% ipython --no-banner

In [1]: import numpy as np

In [2]: np.set_printoptions(precision=3, suppress=True, linewidth=200)

In [3]: def rnd(a):
   ...:     return np.round(a, 3) + 0
   ...: 

In [4]: W0 = np.load("test6.npy")

In [5]: W0
Out[5]: 
array([[ 5,  0,  5],
       [ 4,  5,  9],
       [ 0,  0,  0],
       [ 0,  0,  0],
       [ 0,  0,  0],
       [ 0,  0,  0],
       [ 0,  0,  0],
       [ 0,  0,  0],
       [ 4,  5,  9],
       [12,  5, 17],
       [ 4,  0,  1],
       [ 4,  1,  5]])

In [6]: # rows 2 and 3 are equal

In [7]: M2 = np.array([[-2, -3, 0], [1, 3, -2], [-3, -1, 2]])

In [8]: np.vstack([W0, M2.T]).shape
Out[8]: (15, 3)

In [9]: np.linalg.matrix_rank(np.vstack([W0, M2.T]))
Out[9]: np.int64(3)

In [10]: np.einsum("ik,kj->ij", W0, M2)
Out[10]: 
array([[-25, -20,  10],
       [-30,  -6,   8],
       [  0,   0,   0],
       [  0,   0,   0],
       [  0,   0,   0],
       [  0,   0,   0],
       [  0,   0,   0],
       [  0,   0,   0],
       [-30,  -6,   8],
       [-70, -38,  24],
       [-11, -13,   2],
       [-22, -14,   8]])

In [11]: np.einsum("ij->j", W0)
Out[11]: array([33, 16, 46])

In [12]: K = np.array([[0, 2, 0], [-2, 0, 0], [0, 0, 0]])

In [13]: # skew-symmetric

In [14]: Uu, sv, Vt = np.linalg.svd(K, full_matrices=False)

In [15]: Uu.T @ K @ Vt.T
Out[15]: 
array([[2., 0., 0.],
       [0., 2., 0.],
       [0., 0., 0.]])

In [16]: sv
Out[16]: array([2., 2., 0.])

In [17]: M = np.loadtxt("arr.csv", delimiter=",")

In [18]: M
Out[18]: 
array([[ 3., -3., -2., -1.],
       [ 3.,  3.,  3.,  1.]])

In [19]: rnd(np.linalg.norm(M[0] - M[1]))
Out[19]: np.float64(8.062)

In [20]: rnd(np.linalg.norm(M, 1)), rnd(np.linalg.norm(M, np.inf))
Out[20]: (np.float64(6.0), np.float64(10.0))

In [21]: data = np.loadtxt("block9.csv", delimiter=",")

In [22]: data
Out[22]: 
array([[ 0.,  0., -3.],
       [ 0.,  0., -1.],
       [ 3.,  1.,  0.]])

In [23]: # antisymmetric, zero diagonal

In [24]: data[1] @ data[0]
Out[24]: np.float64(3.0)

In [25]: rnd(np.linalg.norm(data, 2))
Out[25]: np.float64(3.162)

In [26]: rnd(np.linalg.norm(data, "nuc"))
Out[26]: np.float64(6.325)

In [27]: rnd(np.linalg.norm(data, 1)), rnd(np.linalg.norm(data, np.inf))
Out[27]: (np.float64(4.0), np.float64(4.0))

In [28]: rnd(np.linalg.norm(data) ** 2 / np.linalg.norm(data, 2) ** 2)
Out[28]: np.float64(2.0)

In [29]: np.linalg.norm(data, axis=1).argmax()
Out[29]: np.int64(2)

In [30]: rnd(np.linalg.norm(data, axis=1))
Out[30]: array([3.   , 1.   , 3.162])

In [31]: rnd(np.linalg.norm(data[1], 1)), rnd(np.linalg.norm(data[1], np.inf))
Out[31]: (np.float64(1.0), np.float64(1.0))

In [32]: np.linalg.norm(data, axis=2)
AxisError: axis 2 is out of bounds for array of dimension 2


In [33]: np.linalg.lstsq(data[:-1].T, data[-1])[2]
Out[33]: np.int32(1)

In [34]: np.allclose(data[:-1].T @ np.linalg.lstsq(data[:-1].T, data[-1])[0], data[-1])
Out[34]: False

In [35]: Uu, sv, Vt = np.linalg.svd(data)

In [36]: rnd(sv)
Out[36]: array([3.162, 3.162, 0.   ])

In [37]: np.argmax(sv[:-1] / (sv[1:] + 1e-6)) + 1
Out[37]: np.int64(2)

In [38]: M2 = Uu[:, :2] @ np.diag(sv[:2]) @ Vt[:2]

In [39]: rnd(np.linalg.norm(data - M2) / np.linalg.norm(data))
Out[39]: np.float64(0.0)

In [40]: np.linalg.matrix_rank(M2)
Out[40]: np.int64(2)

In [41]: M2
Out[41]: 
array([[ 0.,  0., -3.],
       [ 0.,  0., -1.],
       [ 3.,  1.,  0.]])

In [42]: rnd(np.linalg.norm(data - M2, 2)), sv[2]
Out[42]: (np.float64(0.0), np.float64(0.0))

In [43]: np.linalg.matrix_rank(data, rtol=0.05)
Out[43]: np.int64(2)

In [44]: np.abs(data - M2).max()
Out[44]: np.float64(0.0)

In [45]: F = np.load("sample15.npy")

In [46]: F
Out[46]: 
array([[ 4,  0, -5,  0],
       [ 0, -1,  0,  0],
       [-5,  0,  3,  0],
       [ 0,  0,  0, -2]])

In [47]: # symmetric, so the eigenvalues are real

In [48]: M2 = F[0, 0] * F[1:] - np.outer(F[1:, 0], F[0])

In [49]: M2
Out[49]: 
array([[  0,  -4,   0,   0],
       [  0,   0, -13,   0],
       [  0,   0,   0,  -8]])

In [50]: np.flatnonzero(~M2.round(6).any(axis=1))
Out[50]: array([], dtype=int64)

In [51]: F[:, 0] / F[0, 0]
Out[51]: array([ 1.  ,  0.  , -1.25,  0.  ])

In [52]: np.linalg.matrix_rank(M2), np.linalg.matrix_rank(F)
Out[52]: (np.int64(3), np.int64(4))

In [53]: w, evecs = np.linalg.eig(F)

In [54]: rnd(np.sort(np.linalg.eigvals(F @ F)))
Out[54]: array([ 1.   ,  2.325,  4.   , 72.675])

In [55]: rnd(np.sort(np.linalg.eigvals(F.T)))
Out[55]: array([-2.   , -1.525, -1.   ,  8.525])

In [56]: rnd(F @ evecs[:, 0] - w[0] * evecs[:, 0])
Out[56]: array([0., 0., 0., 0.])

In [57]: rnd(np.prod(w))
Out[57]: np.float64(-26.0)

In [58]: vec = np.array([5, 9, 5, 1])

In [59]: rhs = F @ vec

In [60]: b, lr = np.zeros(4), 1 / np.linalg.norm(F, 2) ** 2

In [61]: for i in range(20):
    ...:     b -= lr * F.T @ (F @ b - rhs)
    ...:     if i % 5 == 0: print(i, round(np.linalg.norm(F @ b - rhs), 3))
    ...: 
0 13.822
5 12.212
10 10.843
15 9.675

In [62]: rnd(b)
Out[62]: array([2.527, 2.178, 2.268, 0.678])

In [63]: w, evecs = np.linalg.eigh(F)

In [64]: vec = np.array([-5, -1, -5, 0])

In [65]: rnd(evecs * np.abs(w) @ evecs.T)
Out[65]: 
array([[ 5.373,  0.   , -3.483,  0.   ],
       [ 0.   ,  1.   ,  0.   ,  0.   ],
       [-3.483,  0.   ,  4.677,  0.   ],
       [ 0.   ,  0.   ,  0.   ,  2.   ]])

In [66]: rnd(evecs * np.maximum(w, 0) @ evecs.T)
Out[66]: 
array([[ 4.687,  0.   , -4.241,  0.   ],
       [ 0.   ,  0.   ,  0.   ,  0.   ],
       [-4.241,  0.   ,  3.838,  0.   ],
       [ 0.   ,  0.   ,  0.   ,  0.   ]])

In [67]: vec @ F @ vec
Out[67]: np.int64(-76)

In [68]: rnd(vec @ F @ vec / (vec @ vec)), w[0], rnd(w[-1])
Out[68]: (np.float64(-1.49), np.float64(-2.0), np.float64(8.525))

In [69]: M2 = F / np.sqrt((F ** 2).mean(axis=1, keepdims=True))

In [70]: np.linalg.matrix_rank(M2) == np.linalg.matrix_rank(F)
Out[70]: np.True_

In [71]: np.linalg.matrix_rank(F - F.mean(axis=1, keepdims=True))
Out[71]: np.int64(3)

In [72]: rnd(np.linalg.norm(M2, axis=1))
Out[72]: array([2., 2., 2., 2.])

In [73]: feats = np.load("a.npy")

In [74]: feats
Out[74]: 
array([[2, 3, 0, 0, 0, 0],
       [1, 1, 0, 0, 0, 0],
       [2, 4, 0, 0, 0, 0],
       [0, 0, 2, 3, 0, 0],
       [0, 0, 1, 1, 0, 0],
       [0, 0, 2, 4, 0, 0],
       [0, 0, 0, 0, 2, 3],
       [0, 0, 0, 0, 1, 1],
       [0, 0, 0, 0, 2, 4]])

In [75]: M2 = np.c_[feats[:, :3] @ np.array([[0, 1, 0], [-1, 0, -1], [0, 1, -1]]), np.array([2, -2, 0, 2, -2, 1, -1, 1, 0])]

In [76]: M2
Out[76]: 
array([[-3,  2, -3,  2],
       [-1,  1, -1, -2],
       [-4,  2, -4,  0],
       [ 0,  2, -2,  2],
       [ 0,  1, -1, -2],
       [ 0,  2, -2,  1],
       [ 0,  0,  0, -1],
       [ 0,  0,  0,  1],
       [ 0,  0,  0,  0]])

In [77]: rnd(np.linalg.lstsq(feats, M2[:, 0])[0])
Out[77]: array([ 0., -1.,  0.,  0.,  0.,  0.])

In [78]: np.linalg.matrix_rank(np.c_[feats, M2])
Out[78]: np.int64(7)

In [79]: vec = np.array([0, 3, 5, 2])

In [80]: rhs = M2 @ vec

In [81]: rnd(np.linalg.solve(M2.T @ M2, M2.T @ rhs))
Out[81]: array([0., 3., 5., 2.])

In [82]: rhs
Out[82]: array([ -5,  -6, -14,   0,  -6,  -2,  -2,   2,   0])

In [83]: rnd(np.linalg.pinv(M2) @ M2)
Out[83]: 
array([[1., 0., 0., 0.],
       [0., 1., 0., 0.],
       [0., 0., 1., 0.],
       [0., 0., 0., 1.]])

In [84]: rng = np.random.default_rng(4814)

In [85]: rhs = rhs + 0.3 * rng.normal(size=9)

In [86]: rnd(rhs)
Out[86]: array([ -4.98 ,  -6.057, -13.752,   0.455,  -5.959,  -1.97 ,  -2.136,   2.741,  -0.019])

In [87]: b, *_ = np.linalg.lstsq(M2, rhs)

In [88]: rnd(b)
Out[88]: array([0.141, 2.791, 4.711, 2.073])

In [89]: b.round()
Out[89]: array([0., 3., 5., 2.])

In [90]: M2 = feats[0, 0] * feats[1:] - np.outer(feats[1:, 0], feats[0])

In [91]: M2
Out[91]: 
array([[ 0, -1,  0,  0,  0,  0],
       [ 0,  2,  0,  0,  0,  0],
       [ 0,  0,  4,  6,  0,  0],
       [ 0,  0,  2,  2,  0,  0],
       [ 0,  0,  4,  8,  0,  0],
       [ 0,  0,  0,  0,  4,  6],
       [ 0,  0,  0,  0,  2,  2],
       [ 0,  0,  0,  0,  4,  8]])

In [92]: np.linalg.matrix_rank(M2), np.linalg.matrix_rank(feats)
Out[92]: (np.int64(5), np.int64(6))

In [93]: feats[:, 0] / feats[0, 0]
Out[93]: array([1. , 0.5, 1. , 0. , 0. , 0. , 0. , 0. , 0. ])

In [94]: mat = np.load("m.npy")

In [95]: mat
Out[95]: 
array([[ 4.413, -0.62 ,  2.268],
       [-0.07 ,  4.945,  0.733],
       [ 3.294,  3.645,  0.93 ],
       [ 0.807,  2.978,  3.934],
       [-1.433, -2.624, -4.008],
       [-4.064, -0.652,  2.839],
       [ 2.464, -2.385, -3.639],
       [-3.626,  2.328,  2.537],
       [-2.066,  3.067, -3.365],
       [ 0.839, -4.246, -2.504],
       [ 3.332,  2.116,  3.07 ],
       [ 1.508, -4.21 , -2.236],
       [-0.246,  4.137, -2.797],
       [-3.681, -3.041, -1.483],
       [ 1.577,  3.33 , -3.38 ],
       [ 2.91 , -2.153,  3.449]])

In [96]: M2 = np.array([[1, 2], [0, 1], [0, 0]])

In [97]: np.einsum("ij->j", K)
Out[97]: array([-2,  2,  0])

In [98]: np.linalg.matrix_rank(K @ M2)
Out[98]: np.int64(2)

In [99]: np.vstack([K, M2.T]).shape
Out[99]: (5, 3)

In [100]: np.einsum("ik,kj->ji", K, M2)
Out[100]: 
array([[ 0, -2,  0],
       [ 2, -4,  0]])
